$ python -q
>>> import numpy as np
>>> np.set_printoptions(precision=1, suppress=True, linewidth=140, sign=" ")
>>> tidy = lambda a: np.round(a, 1) + 0
>>> data = np.loadtxt("m.csv", delimiter=",")
>>> data
array([[ 0.7,  0. ,  0. , -0.3,  0. ,  3.4, -3.2,  0.3],
       [-0.3,  0. ,  0.1, -0.2,  0. , 10.6,  0.6, -0.8],
       [ 0.5, -0.1,  0. , -0.2, -0.1,  1.4,  0.9,  1.7],
       [-0.6, -0.1,  0. , -0.3, -0.1,  6.4,  0.2, -1.5],
       [ 1. ,  0. ,  0. ,  0.1,  0. ,  0. , -1. , -1.4],
       [ 0.6, -0.2,  0. ,  0.3, -0.1,  9.8,  1. , -0.3],
       [-1.2, -0.3,  0. ,  0. , -0.1, -1.4,  0.4,  0.2],
       [ 0.1,  0. ,  0. ,  0. ,  0. , -2.2,  1.4, -1.9],
       [ 0.5,  0.2, -0.1, -0.4,  0.1, -2.5,  1.7, -0.4],
       [-0.6,  0. ,  0.1, -0.2,  0.1, -0.5,  1.3,  2.3],
       [ 0.5, -0.3,  0. ,  0. ,  0. , -0.8, -0.4,  0.2],
       [ 0.1, -0.2,  0. ,  0.7,  0.1, -2.2, -1. , -0.1],
       [ 0.2,  0. ,  0. , -0.1,  0. , -6.2,  1.9, -3.6],
       [-0.2, -0.2,  0. ,  0. ,  0. , -2.8,  0.5,  1.1],
       [-0.2,  0. ,  0. , -0.4,  0. , -3.4, -0.7, -1.3],
       [ 0.9, -0.1,  0. ,  0. ,  0. , 10. , -1.9,  1.4],
       [-0.8, -0.1,  0. , -0.2, -0.1, -2.9, -0.4,  1.3],
       [ 0.1,  0. ,  0. ,  0.1, -0.1, -4.6,  0.2, -0.4],
       [ 0. ,  0.1, -0.1,  0.1, -0.1,  3.5,  1.2,  0. ],
       [-1.4,  0.1,  0. ,  0.2,  0. , -2.2,  1. , -0.9],
       [ 0.2, -0.1,  0. ,  0.4,  0. ,  2.1, -0.9, -1.3],
       [ 0.4,  0.1,  0. ,  0.2,  0. ,  5. , -0.3,  1.7],
       [ 0.9,  0.1,  0. ,  0.1,  0. , -4.7,  1.2, -1. ],
       [-1. ,  0.1,  0. , -0.1,  0.1, -6.8,  0.9, -1.3],
       [ 0.5,  0. ,  0. ,  0.5,  0.1, -2.9, -0.3,  3.7],
       [ 0.8, -0.3,  0.1,  0.2, -0.1, -0.9, -2.1, -4.8]])
>>> Xs = data - data.mean(axis=0)
>>> left, sig, VT = np.linalg.svd(Xs, full_matrices=False)
>>> tidy(np.abs(VT[-1]))
array([ 0. ,  0.2,  0.9,  0. ,  0.3,  0. ,  0. ,  0. ])
>>> np.linalg.matrix_rank(Xs)
np.int64(8)
>>> tidy(Xs.mean(axis=0))
array([ 0.,  0.,  0.,  0.,  0.,  0.,  0.,  0.])
>>> tidy(VT[0] * np.sign(VT[0, np.abs(VT[0]).argmax()]))
array([ 0. ,  0. ,  0. ,  0. ,  0. ,  1. , -0.1,  0.1])
>>> (np.sign(left[:, 0]) == np.sign(left[0, 0])).astype(int)
array([ 1,  1,  1,  1,  0,  1,  0,  0,  0,  0,  0,  0,  0,  0,  0,  1,  0,  0,  1,  0,  1,  1,  0,  0,  0,  0])
>>> M2 = np.array([[0, -1],
...     [-1, -3],
...     [-2, -2],
...     [-2, -2],
...     [3, 1],
...     [3, 2],
...     [-2, -3],
...     [-3, 0]])
>>> np.linalg.matrix_rank(data @ M2)
np.int64(2)
>>> np.linalg.matrix_rank(np.vstack([data, M2.T]))
np.int64(8)
>>> tidy(np.einsum("ij->j", data))
array([ 1.7, -1.3,  0.1,  0.5, -0.3,  5.2,  2.2, -7.1])
>>> feats = np.vander(np.arange(8) - 2, 3, increasing=True)
>>> feats
array([[ 1, -2,  4],
       [ 1, -1,  1],
       [ 1,  0,  0],
       [ 1,  1,  1],
       [ 1,  2,  4],
       [ 1,  3,  9],
       [ 1,  4, 16],
       [ 1,  5, 25]])
>>> # column 2 is much longer than the rest
>>> C2 = feats.T @ feats
>>> C2
array([[   8,   12,   60],
       [  12,   60,  216],
       [  60,  216,  996]])
>>> np.trace(C2), (feats ** 2).sum()
(np.int64(1064), np.int64(1064))
>>> np.allclose(C2, C2.T)
True
>>> rng = np.random.default_rng(66655)
>>> M2 = feats + rng.integers(-2, 3, (8, 1)) @ rng.integers(-2, 3, (1, 3))
>>> M2
array([[ 1, -2,  4],
       [ 1, -1,  1],
       [ 3,  0, -2],
       [ 1,  1,  1],
       [ 1,  2,  4],
       [ 0,  3, 10],
       [-1,  4, 18],
       [ 0,  5, 26]])
>>> tidy(np.linalg.svd(M2 - feats, compute_uv=False))
array([ 4.5,  0. ,  0. ])
>>> np.abs(M2 - feats).sum(axis=1)
array([ 0,  0,  4,  0,  0,  2,  4,  2])
>>> np.linalg.matrix_rank(M2 - feats, tol=1e-8)
np.int64(1)
